>>> import numpy as np
>>> import numpy.linalg as la
>>> np.set_printoptions(precision=3, suppress=True, linewidth=200, sign=" ")
>>> J = np.load("sample19.npy")
>>> J
array([[ 0.,  0.,  1.,  1.],
       [ 0.,  0.,  0.,  0.],
       [ 1.,  0.,  0.,  0.],
       [ 1.,  0.,  0.,  0.]])
>>> rank = la.matrix_rank(J)
>>> rank
np.int64(2)
>>> ns = la.svd(J)[2][rank:].T
>>> np.allclose(J @ ns, 0)
True
>>> la.matrix_rank(J.T @ J), la.matrix_rank(J @ J.T)
(np.int64(2), np.int64(2))
>>> np.round(J @ ns, 3) + 0
array([[ 0.,  0.],
       [ 0.,  0.],
       [ 0.,  0.],
       [ 0.,  0.]])
>>> ns @ ns.T
array([[ 0. ,  0. ,  0. ,  0. ],
       [ 0. ,  1. ,  0. ,  0. ],
       [ 0. ,  0. ,  0.5, -0.5],
       [ 0. ,  0. , -0.5,  0.5]])
>>> la.cond(J) > 100
np.True_
>>> round(la.norm(J, 2) / la.norm(J), 3)
np.float64(0.707)
>>> J.sum(axis=0)
array([ 2.,  0.,  1.,  1.])
>>> L = np.diag(J.sum(axis=1)) - J
>>> L
array([[ 2.,  0., -1., -1.],
       [ 0.,  0.,  0.,  0.],
       [-1.,  0.,  1.,  0.],
       [-1.,  0.,  0.,  1.]])
>>> np.round(la.eigvalsh(L), 3) + 0
array([ 0.,  0.,  1.,  3.])
>>> L @ np.ones(4)
array([ 0.,  0.,  0.,  0.])
>>> la.matrix_rank(L)
np.int64(2)
>>> ev, evecs = la.eigh(J)
>>> x0 = np.array([7, 9, 9, 4])
>>> (np.sign(evecs[:, -1].round(6)) == np.sign(evecs[0, -1].round(6))).astype(int)
array([ 1,  0,  1,  1])
>>> np.round(evecs * np.abs(ev) @ evecs.T, 3) + 0
array([[ 1.414,  0.   ,  0.   ,  0.   ],
       [ 0.   ,  0.   ,  0.   ,  0.   ],
       [ 0.   ,  0.   ,  0.707,  0.707],
       [ 0.   ,  0.   ,  0.707,  0.707]])
>>> x0 @ J @ x0
np.float64(182.0)
>>> np.abs(J).sum(axis=1).max(), np.round(np.abs(ev).max(), 3)
(np.float64(2.0), np.float64(1.414))
>>> round(x0 @ J @ x0 / (x0 @ x0), 3), np.round(ev[0], 3), np.round(ev[-1], 3)
(np.float64(0.802), np.float64(-1.414), np.float64(1.414))
>>> [round(float(la.det(J[:i, :i])), 2) + 0 for i in range(1, 5)]
[0.0, 0.0, 0.0, 0.0]
>>> np.all(la.eigvalsh(J) > 0)
np.False_
>>> round(float(la.eigvalsh(J).min()), 3)
-1.414
>>> m1 = np.loadtxt("mat.csv", delimiter=",")
>>> m1
array([[ -6.088,  11.34 , -14.111,   6.434,  14.696,  -9.935],
       [ 10.26 ,   5.736,  -4.634,   4.323,   0.876, -10.986],
       [  2.323,  11.907,  -8.51 ,   0.9  ,  -7.405, -11.176],
       [ -0.169,  -0.954,  -4.233,  -4.114,   1.216,   6.024],
       [  7.666,  -8.402,   1.174,   4.526,   3.968, -12.74 ],
       [  7.856,  -3.838,  -1.082,  -3.359,  -5.139,   9.446],
       [ -0.152,  -3.898,   1.413,  -5.196,   0.118,  -9.675],
       [ -1.913,  13.116,   0.949,  -4.627,  12.521,  -2.248],
       [-10.203,  -5.176,   4.954,   7.324,   4.007,  -6.503],
       [ -0.775,   1.056,   6.804,   2.679,  16.408,  -4.725]])
>>> x0 = np.array([8, -2, 3, 5, 5, 0])
>>> y = m1 @ x0
>>> np.round(la.solve(m1.T @ m1, m1.T @ y), 3) + 0
array([ 8., -2.,  3.,  5.,  5.,  0.])
>>> y
array([ -8.067,  82.701, -63.285, -26.633, 124.124,  24.788, -14.571,   0.781,   0.245, 107.535])
>>> rng = np.random.default_rng(9883)
>>> y = y + 0.1 * rng.normal(size=10)
>>> y
array([ -8.104,  82.681, -63.334, -26.752, 124.246,  24.899, -14.569,   0.798,   0.164, 107.573])
>>> b, *_ = la.lstsq(m1, y)
>>> b.round()
array([ 8., -2.,  3.,  5.,  5.,  0.])
>>> b
array([ 8.008, -2.002,  3.003,  5.   ,  5.003,  0.001])
>>> [round(float(la.norm(la.solve(m1.T @ m1 + lam * np.eye(6), m1.T @ y))), 2) for lam in (0, 1, 10, 100)]
[11.28, 11.22, 10.76, 8.0]
>>> Y = np.array([[0, 2], [1, 1], [0, 3], [2, 1], [1, 1], [-1, 2]])
>>> Y @ m1
Traceback (most recent call last):
  File "<python-input-44>", line 1, in <module>
    Y @ m1
    ~~^~~~
ValueError: matmul: Input operand 1 has a mismatch in its core dimension 0, with gufunc signature (n?,k),(k,m?)->(n?,m?) (size 10 is different from 2)
>>> la.matrix_rank(np.vstack([m1, Y.T]))
np.int64(6)
>>> m1.reshape(-1, 2)
array([[ -6.088,  11.34 ],
       [-14.111,   6.434],
       [ 14.696,  -9.935],
       [ 10.26 ,   5.736],
       [ -4.634,   4.323],
       [  0.876, -10.986],
       [  2.323,  11.907],
       [ -8.51 ,   0.9  ],
       [ -7.405, -11.176],
       [ -0.169,  -0.954],
       [ -4.233,  -4.114],
       [  1.216,   6.024],
       [  7.666,  -8.402],
       [  1.174,   4.526],
       [  3.968, -12.74 ],
       [  7.856,  -3.838],
       [ -1.082,  -3.359],
       [ -5.139,   9.446],
       [ -0.152,  -3.898],
       [  1.413,  -5.196],
       [  0.118,  -9.675],
       [ -1.913,  13.116],
       [  0.949,  -4.627],
       [ 12.521,  -2.248],
       [-10.203,  -5.176],
       [  4.954,   7.324],
       [  4.007,  -6.503],
       [ -0.775,   1.056],
       [  6.804,   2.679],
       [ 16.408,  -4.725]])
>>> blk = m1.reshape(10, 2, -1)
>>> blk[:, 0]
array([[ -6.088,  11.34 , -14.111],
       [ 10.26 ,   5.736,  -4.634],
       [  2.323,  11.907,  -8.51 ],
       [ -0.169,  -0.954,  -4.233],
       [  7.666,  -8.402,   1.174],
       [  7.856,  -3.838,  -1.082],
       [ -0.152,  -3.898,   1.413],
       [ -1.913,  13.116,   0.949],
       [-10.203,  -5.176,   4.954],
       [ -0.775,   1.056,   6.804]])
>>> blk.transpose(1, 0, 2)
array([[[ -6.088,  11.34 , -14.111],
        [ 10.26 ,   5.736,  -4.634],
        [  2.323,  11.907,  -8.51 ],
        [ -0.169,  -0.954,  -4.233],
        [  7.666,  -8.402,   1.174],
        [  7.856,  -3.838,  -1.082],
        [ -0.152,  -3.898,   1.413],
        [ -1.913,  13.116,   0.949],
        [-10.203,  -5.176,   4.954],
        [ -0.775,   1.056,   6.804]],

       [[  6.434,  14.696,  -9.935],
        [  4.323,   0.876, -10.986],
        [  0.9  ,  -7.405, -11.176],
        [ -4.114,   1.216,   6.024],
        [  4.526,   3.968, -12.74 ],
        [ -3.359,  -5.139,   9.446],
        [ -5.196,   0.118,  -9.675],
        [ -4.627,  12.521,  -2.248],
        [  7.324,   4.007,  -6.503],
        [  2.679,  16.408,  -4.725]]])
>>> arr = np.load("m.npy")
>>> arr
array([[ 0,  1,  1,  3,  1],
       [ 0,  0,  0,  0,  0],
       [ 3,  0,  0,  0,  3],
       [ 3,  0,  0,  0,  3],
       [ 0,  0,  0,  0,  0],
       [ 4,  1,  3,  0,  4],
       [ 0,  0,  2,  3,  1],
       [ 3,  1,  1,  3,  4],
       [ 0,  0,  0,  0,  0],
       [ 3,  0,  0,  0,  3],
       [ 6,  2,  2,  3,  4],
       [ 3,  0,  2,  3,  4],
       [ 0,  1,  1,  3,  1],
       [ 4,  1,  3,  0,  4],
       [ 0,  1,  1,  3,  1],
       [ 1,  1,  3,  0,  1],
       [ 3,  0,  0,  0,  3],
       [ 0,  1,  3,  6,  2],
       [ 0,  1,  1,  3,  1],
       [ 3,  0,  2,  3,  4],
       [ 0,  0,  2,  3,  1],
       [ 0,  0,  2,  3,  1],
       [ 0,  1,  1,  3,  1],
       [ 1,  2,  6,  6,  3],
       [ 6,  2,  2,  3,  4],
       [ 1,  1,  5,  3,  2],
       [ 0,  0,  2,  3,  1],
       [ 0,  0,  0,  0,  0]])
>>> # rows 2 and 3 are equal
>>> d = la.norm(arr[:, None] - arr[None], axis=-1)
>>> d[3].round(6).argsort(kind="stable")[:4]
array([  2,   3,   9,  16])
>>> la.norm(arr - arr.mean(axis=0), axis=1)
array([ 2.235,  3.703,  3.173,  3.173,  3.703,  3.999,  2.235,  2.711,  3.703,  3.173,  5.147,  2.711,  2.235,  3.999,  2.235,  2.764,  3.173,  4.503,  2.235,  2.711,  2.235,  2.235,  2.235,  6.181,
        5.147,  3.595,  2.235,  3.703])
>>> la.matrix_rank(d ** 2)
np.int64(7)
>>> la.norm(arr, axis=1)
array([ 3.464,  0.   ,  4.243,  4.243,  0.   ,  6.481,  3.742,  6.   ,  0.   ,  4.243,  8.307,  6.164,  3.464,  6.481,  3.464,  3.464,  4.243,  7.071,  3.464,  6.164,  3.742,  3.742,  3.464,  9.274,
        8.307,  6.325,  3.742,  0.   ])
>>> d[3]
array([ 4.899,  4.243,  0.   ,  0.   ,  4.243,  3.464,  5.099,  3.464,  4.243,  0.   ,  5.196,  3.742,  4.899,  3.464,  4.899,  4.243,  0.   ,  7.483,  4.899,  3.742,  5.099,  5.099,  4.899,  8.944,
        5.196,  6.325,  5.099,  4.243])
>>> Q, evecs = la.qr(arr[:, :3])[0], la.qr(arr[:, 3:])[0]
>>> s = la.svd(Q.T @ evecs, compute_uv=False)
>>> s
array([ 0.971,  0.798])
>>> W2 = arr[[13, 7]].astype(float)
>>> for _ in range(6):
...     labels = la.norm(arr[:, None] - W2, axis=-1).argmin(axis=1)
...     W2 = np.array([arr[labels == j].mean(axis=0) for j in range(2)])
... 
>>> labels
array([ 1,  1,  0,  0,  1,  0,  1,  0,  1,  0,  0,  0,  1,  0,  1,  1,  0,  1,  1,  0,  1,  1,  1,  1,  0,  1,  1,  1])
>>> np.bincount(labels)
array([ 11,  17])
>>> u = np.array([-1, -2, -3, -1])
>>> W0 = u[np.abs(np.subtract.outer(np.arange(4), np.arange(4)))]
>>> W0
array([[-1, -2, -3, -1],
       [-2, -1, -2, -3],
       [-3, -2, -1, -2],
       [-1, -3, -2, -1]])
>>> round(float(la.eigvals(W0).sum().real), 3)
-4.0
>>> np.einsum("ij,ji->", W0, W0)
np.int64(66)
